$ ipython --no-banner

In [1]: import numpy as np

In [2]: np.set_printoptions(precision=3, suppress=True, linewidth=160, floatmode="fixed")

In [3]: rng = np.random.default_rng(9553)

In [4]: X = np.array([[3, 0, -1, -3, -3, 2, -2, 2, -2, -2, -3],
   ...:     [-2, 2, 3, -1, -2, -1, 3, -1, 3, 1, -1],
   ...:     [-3, -2, -2, 0, 3, 0, 0, 3, 2, -1, -3],
   ...:     [-2, 3, -1, 0, 3, 2, -2, -3, -1, -1, 2],
   ...:     [1, 0, 0, -1, 2, -2, -1, -2, 0, 3, 1],
   ...:     [0, -3, -3, -3, -3, -3, -1, 2, 2, -1, 0],
   ...:     [2, 1, 2, 1, 3, 1, -1, -2, 1, -3, -1],
   ...:     [3, 1, 3, -2, -2, 0, -2, 2, 3, 0, -3],
   ...:     [2, 0, -1, 0, 1, 2, 1, -3, 2, -3, 1],
   ...:     [-1, 1, 2, 3, 3, -1, 2, -2, 1, 1, -1],
   ...:     [3, 1, 2, -1, 0, 2, 3, 1, -3, 3, 2]]) * (rng.random((11, 11)) < 0.3)

In [5]: print(X)
[[ 0  0  0  0 -3  0 -2  0  0  0  0]
 [-2  0  3  0  0 -1  0  0  3  1  0]
 [ 0  0 -2  0  0  0  0  3  2  0 -3]
 [ 0  0  0  0  0  0  0 -3  0  0  2]
 [ 0  0  0  0  2  0  0  0  0  0  0]
 [ 0  0  0  0  0 -3  0  0  0  0  0]
 [ 0  1  0  0  0  0  0  0  1  0  0]
 [ 0  1  0  0  0  0 -2  2  0  0  0]
 [ 2  0  0  0  0  0  1  0  2 -3  0]
 [-1  0  0  0  0  0  0  0  0  0  0]
 [ 0  0  0  0  0  2  0  0  0  0  0]]

In [6]: Uu, sv, vt = np.linalg.svd(X)

In [7]: evecs = vt[:(sv > 1e-8).sum()]

In [8]: x0 = X[5] + -2 * X[4] + rng.integers(2) * np.eye(11)[9]

In [9]: print(x0)
[ 0.000  0.000  0.000  0.000 -4.000 -3.000  0.000  0.000  0.000  0.000  0.000]

In [10]: print(round(float(np.linalg.norm(x0 - evecs.T @ evecs @ x0)), 3))
0.0

In [11]: print(np.round(np.diag(evecs.T @ evecs), 3) + 0)
[1.000 1.000 1.000 0.000 1.000 1.000 1.000 1.000 1.000 1.000 1.000]

In [12]: print(np.round(evecs.T @ evecs, 3) + 0)
[[1.000 0.000 0.000 0.000 0.000 0.000 0.000 0.000 0.000 0.000 0.000]
 [0.000 1.000 0.000 0.000 0.000 0.000 0.000 0.000 0.000 0.000 0.000]
 [0.000 0.000 1.000 0.000 0.000 0.000 0.000 0.000 0.000 0.000 0.000]
 [0.000 0.000 0.000 0.000 0.000 0.000 0.000 0.000 0.000 0.000 0.000]
 [0.000 0.000 0.000 0.000 1.000 0.000 0.000 0.000 0.000 0.000 0.000]
 [0.000 0.000 0.000 0.000 0.000 1.000 0.000 0.000 0.000 0.000 0.000]
 [0.000 0.000 0.000 0.000 0.000 0.000 1.000 0.000 0.000 0.000 0.000]
 [0.000 0.000 0.000 0.000 0.000 0.000 0.000 1.000 0.000 0.000 0.000]
 [0.000 0.000 0.000 0.000 0.000 0.000 0.000 0.000 1.000 0.000 0.000]
 [0.000 0.000 0.000 0.000 0.000 0.000 0.000 0.000 0.000 1.000 0.000]
 [0.000 0.000 0.000 0.000 0.000 0.000 0.000 0.000 0.000 0.000 1.000]]

In [13]: print(np.linalg.matrix_rank(np.vstack([X, x0])))
10
